% python3 -q
>>> import numpy as np
>>> np.set_printoptions(precision=3, suppress=True, linewidth=200)
>>> m1 = np.minimum.outer(np.arange(1, 4), np.arange(1, 4)) * -2
>>> print(m1)
[[-2 -2 -2]
 [-2 -4 -4]
 [-2 -4 -6]]
>>> x0 = np.array([-2, -3, -2])
>>> target = m1 @ x0
>>> coef, lr = np.zeros(3), 1 / np.linalg.norm(m1, 2) ** 2
>>> for i in range(40):
...     coef -= lr * m1.T @ (m1 @ coef - target)
...     if i % 10 == 0: print(i, round(np.linalg.norm(m1 @ coef - target), 3))
... 
0 1.631
10 1.388
20 1.183
30 1.009
>>> round(float(np.linalg.cond(m1)), 3)
16.394
>>> evals, vecs = np.linalg.eigh(m1)
>>> x0 = np.array([1, -1, 1])
>>> vecs * np.abs(evals) @ vecs.T
array([[2., 2., 2.],
       [2., 4., 4.],
       [2., 4., 6.]])
>>> np.linalg.eigvalsh(m1[1:, 1:])
array([-9.123, -0.877])
>>> round(x0 @ m1 @ x0 / (x0 @ x0), 3), np.round(evals[0], 3), np.round(evals[-1], 3)
(np.float64(-1.333), np.float64(-10.098), np.float64(-0.616))
>>> W = np.array([[-1, -3, 0, -2], [2, -1, -2, -1], [1, 1, 2, -3]])
>>> coef = np.array([4, 5, 9, 7])
>>> H = np.maximum(m1 @ W + coef, 0)
>>> (H > 0).mean(axis=0)
array([0., 1., 1., 1.])
>>> np.linalg.matrix_rank(H)
np.int64(3)
>>> print((H > 0).astype(int))
[[0 1 1 1]
 [0 1 1 1]
 [0 1 1 1]]
>>> C = np.array([[3, 2, -3], [-1, 1, 0], [3, 0, 0], [-1, -3, 0]])
>>> W @ C
array([[ 2,  1,  3],
       [ 2,  6, -6],
       [11, 12, -3]])
>>> H @ C
array([[ -3, -46,   0],
       [-11, -70,   0],
       [-27, -90,   0]])
>>> E = 2 * np.eye(6) + np.ones((6, 6))
>>> E
array([[3., 1., 1., 1., 1., 1.],
       [1., 3., 1., 1., 1., 1.],
       [1., 1., 3., 1., 1., 1.],
       [1., 1., 1., 3., 1., 1.],
       [1., 1., 1., 1., 3., 1.],
       [1., 1., 1., 1., 1., 3.]])
>>> evals, vecs = np.linalg.eigh(E)
>>> x0 = np.array([1, 1, 0, 3, 4, 4])
>>> print(x0 @ E @ x0)
255.0
>>> np.linalg.eigvalsh(E[1:, 1:])
array([2., 2., 2., 2., 7.])
>>> vecs * np.maximum(evals, 0) @ vecs.T
array([[3., 1., 1., 1., 1., 1.],
       [1., 3., 1., 1., 1., 1.],
       [1., 1., 3., 1., 1., 1.],
       [1., 1., 1., 3., 1., 1.],
       [1., 1., 1., 1., 3., 1.],
       [1., 1., 1., 1., 1., 3.]])
>>> print(vecs * np.abs(evals) @ vecs.T)
[[3. 1. 1. 1. 1. 1.]
 [1. 3. 1. 1. 1. 1.]
 [1. 1. 3. 1. 1. 1.]
 [1. 1. 1. 3. 1. 1.]
 [1. 1. 1. 1. 3. 1.]
 [1. 1. 1. 1. 1. 3.]]
>>> round(x0 @ E @ x0 / (x0 @ x0), 3), round(evals[0], 3), round(float(evals[-1]), 3)
(np.float64(5.93), np.float64(2.0), 8.0)
>>> np.abs(E).sum(axis=1).max(), round(float(np.abs(evals).max()), 3)
(np.float64(8.0), 8.0)
>>> def softmax(z):
...     e = np.exp(z - z.max(axis=-1, keepdims=True))
...     return e / e.sum(axis=-1, keepdims=True)
... 
>>> print(softmax(E).sum(axis=1))
[1. 1. 1. 1. 1. 1.]
>>> softmax(E[3])
array([0.081, 0.081, 0.081, 0.596, 0.081, 0.081])
>>> softmax(E[3] + 5)
array([0.081, 0.081, 0.081, 0.596, 0.081, 0.081])
>>> scores = E @ E.T / np.sqrt(6)
>>> print(softmax(scores + np.triu(np.full(scores.shape, -np.inf), 1)))
[[1.    0.    0.    0.    0.    0.   ]
 [0.163 0.837 0.    0.    0.    0.   ]
 [0.14  0.14  0.719 0.    0.    0.   ]
 [0.123 0.123 0.123 0.631 0.    0.   ]
 [0.11  0.11  0.11  0.11  0.561 0.   ]
 [0.099 0.099 0.099 0.099 0.099 0.506]]
